$ python -q
>>> import numpy as np
>>> import numpy.linalg as la
>>> np.set_printoptions(precision=2, suppress=True, linewidth=160)
>>> feats = np.loadtxt("data.csv", delimiter=",")
>>> print(feats)
[[1. 1. 0. 0. 1. 0.]
 [0. 1. 1. 0. 0. 1.]
 [1. 0. 1. 1. 0. 0.]
 [0. 1. 0. 1. 1. 0.]
 [0. 0. 1. 0. 1. 1.]
 [1. 0. 0. 1. 0. 1.]]
>>> feats.shape
(6, 6)
>>> np.unravel_index(np.abs(feats).argmax(), feats.shape)
(np.int64(0), np.int64(0))
>>> feats.sum(axis=0)
array([3., 3., 3., 3., 3., 3.])
>>> feats - feats[0]
array([[ 0.,  0.,  0.,  0.,  0.,  0.],
       [-1.,  0.,  1.,  0., -1.,  1.],
       [ 0., -1.,  1.,  1., -1.,  0.],
       [-1.,  0.,  0.,  1.,  0.,  0.],
       [-1., -1.,  1.,  0.,  0.,  1.],
       [ 0., -1.,  0.,  1., -1.,  1.]])
>>> la.matrix_rank(feats)
np.int64(6)
>>> np.round(la.norm(feats), 2)
np.float64(4.24)
>>> E = np.load("arr.npy")
>>> E
array([[-0.04, -1.78,  1.19,  0.67],
       [ 0.3 , -0.89,  2.31,  0.45],
       [ 0.33, -4.47,  6.45,  1.53],
       [ 0.08, -0.37,  0.74,  0.21],
       [-0.59,  0.28, -0.68,  0.4 ],
       [-0.17, -4.59,  6.13,  2.13],
       [ 0.12, -3.94,  6.29,  2.78],
       [ 0.28, -0.05, -0.2 ,  0.1 ],
       [ 0.39, -1.54,  2.05,  0.48],
       [ 0.47, -2.64,  4.05,  0.93],
       [-0.3 ,  0.09,  1.01, -0.23],
       [ 0.11,  0.07, -0.2 , -0.18],
       [ 0.08, -0.3 ,  0.3 , -0.46],
       [ 0.08, -4.24,  6.35,  1.58],
       [ 0.07, -2.63,  4.51,  1.53],
       [-0.42, -3.15,  4.15,  1.36],
       [-0.24, -0.07, -0.32, -0.44],
       [ 0.  , -0.78,  2.41,  0.53],
       [-0.39, -3.23,  4.25,  1.21],
       [ 0.42, -2.78,  3.75,  0.95],
       [ 0.39, -4.5 ,  5.92,  2.05],
       [-0.06, -1.53,  2.09,  0.37],
       [ 0.73,  0.3 , -0.16,  0.48],
       [ 0.27, -2.49,  4.15,  1.22],
       [-0.41, -1.5 ,  2.96,  0.71],
       [-0.05, -1.63,  1.96,  0.72],
       [ 0.22, -1.73,  2.07,  0.6 ],
       [-0.23, -1.81,  4.5 ,  0.72],
       [ 0.17, -1.46,  2.28,  0.9 ],
       [ 0.01, -2.98,  4.4 ,  1.42],
       [ 0.07, -0.11, -0.51,  0.04],
       [-0.15,  0.58, -0.09,  0.01],
       [-0.13, -4.3 ,  6.55,  2.16]])
>>> rng = np.random.default_rng(34)
>>> M2 = E + rng.integers(-2, 3, (33, 1)) @ rng.integers(-2, 3, (1, 4))
>>> print(M2)
[[-4.04 -3.78  5.19 -1.33]
 [-3.7  -2.89  6.31 -1.55]
 [-3.67 -6.47 10.45 -0.47]
 [ 4.08  1.63 -3.26  2.21]
 [-4.59 -1.72  3.32 -1.6 ]
 [-2.17 -5.59  8.13  1.13]
 [-3.88 -5.94 10.29  0.78]
 [ 2.28  0.95 -2.2   1.1 ]
 [-3.61 -3.54  6.05 -1.52]
 [ 0.47 -2.64  4.05  0.93]
 [-2.3  -0.91  3.01 -1.23]
 [ 2.11  1.07 -2.2   0.82]
 [-3.92 -2.3   4.3  -2.46]
 [ 4.08 -2.24  2.35  3.58]
 [-1.93 -3.63  6.51  0.53]
 [ 3.58 -1.15  0.15  3.36]
 [-0.24 -0.07 -0.32 -0.44]
 [ 0.   -0.78  2.41  0.53]
 [ 1.61 -2.23  2.25  2.21]
 [ 4.42 -0.78 -0.25  2.95]
 [-3.61 -6.5   9.92  0.05]
 [ 3.94  0.47 -1.91  2.37]
 [ 2.73  1.3  -2.16  1.48]
 [ 2.27 -1.49  2.15  2.22]
 [-2.41 -2.5   4.96 -0.29]
 [ 1.95 -0.63 -0.04  1.72]
 [-3.78 -3.73  6.07 -1.4 ]
 [-4.23 -3.81  8.5  -1.28]
 [ 4.17  0.54 -1.72  2.9 ]
 [ 4.01 -0.98  0.4   3.42]
 [-3.93 -2.11  3.49 -1.96]
 [ 3.85  2.58 -4.09  2.01]
 [ 3.87 -2.3   2.55  4.16]]
>>> np.round(la.svd(M2 - E, compute_uv=False), 2) + 0
array([30.,  0.,  0.,  0.])
>>> O, _ = la.qr(np.array([[-0.1, 0.8], [-0.4, 1.5], [-0.5, -1.0], [-2.1, 0.5], [-2.2, -0.4]]))
>>> A = O @ O.T
>>> A
array([[ 0.15,  0.28, -0.18,  0.1 , -0.07],
       [ 0.28,  0.53, -0.33,  0.23, -0.08],
       [-0.18, -0.33,  0.27,  0.01,  0.23],
       [ 0.1 ,  0.23,  0.01,  0.5 ,  0.43],
       [-0.07, -0.08,  0.23,  0.43,  0.55]])
>>> # equal to its transpose
>>> Uu, sv, Vh = la.svd(E)
>>> print(np.argmax(sv[:-1] / (sv[1:] + 1e-6)) + 1)
1
>>> M2 = Uu[:, :1] @ np.diag(sv[:1]) @ Vh[:1]
>>> round(float(la.norm(E - M2, 2)), 2), round(float(sv[1]), 2)
(2.19, 2.19)
>>> round(float(la.norm(E - M2) / la.norm(E)), 2)
0.13
>>> w, V = la.eigh(A)
>>> w.sum(), np.trace(A)
(np.float64(2.0), np.float64(2.0))
>>> w.round(2) + 0
array([0., 0., 0., 1., 1.])
>>> np.round(la.eigvalsh(A @ A), 2) + 0
array([0., 0., 0., 1., 1.])
